% python3 -q
>>> import numpy as np
>>> np.set_printoptions(precision=4, suppress=True, linewidth=100)
>>> X = np.loadtxt("block18.csv", delimiter=",")
>>> print(X)
[[ -4.7705  16.716    2.717   -4.1283   5.7936]
 [ -5.0336  16.3443   1.7203  -6.2294   4.7353]
 [ -0.5704   1.5924  10.6484  -3.3914  -3.2031]
 [ -0.8929   4.3309  10.3126  -4.4468  -3.7818]
 [ -4.7223  18.2368   4.7728  -3.2733   3.332 ]
 [-12.4734  -3.0382  -6.3496   1.5686  -3.1046]
 [-12.1095  -5.0469  -6.835    3.4666  -3.5867]
 [ -2.417    4.1298  10.6609  -2.7965  -6.2701]
 [ -4.5265  14.9648   4.1725  -2.3403   6.106 ]
 [-12.4188  -1.7367  -6.8468   1.7441  -5.2345]
 [ -3.6957  15.5234   2.4141  -3.2353   6.2001]
 [ -0.6684   4.1949  11.6642  -2.3758  -3.6656]
 [-12.2705  -2.3122  -4.4058   1.8197  -1.7625]
 [ -6.0413  17.9796   1.7077  -4.5379   4.8607]
 [ -5.3666  17.8802   4.4026  -5.3564   5.6058]
 [ -3.5771   3.0603  11.102   -2.2486  -4.5973]
 [ -1.0293   3.8953  13.1429  -3.5267  -2.6513]
 [ -1.9683   3.948   11.1758  -3.1896  -6.0427]
 [-13.8742  -3.1263  -5.3713   3.2927  -3.7645]
 [ -5.4404  16.5072   3.3029  -2.1299   4.1471]]
>>> U, sv = np.linalg.svd(X)
Traceback (most recent call last):
  File "<python-input-4>", line 1, in <module>
    U, sv = np.linalg.svd(X)
    ^^^^^
ValueError: too many values to unpack (expected 2)
>>> U, sv, VT = np.linalg.svd(X, full_matrices=False)
>>> print(sv / sv[0])
[1.     0.6206 0.5025 0.0916 0.0758]
>>> print(round(float(np.sqrt((sv ** 2).sum())), 4), round(float(np.linalg.norm(X)), 4))
72.5206 72.5206
>>> t3 = np.stack([X, -1 * X, X[::-1]])
>>> print(np.linalg.matrix_rank(t3.reshape(3, -1)))
2
>>> print((t3 @ X.T).shape)
(3, 20, 20)
>>> print(np.linalg.matrix_rank(t3))
[5 5 5]
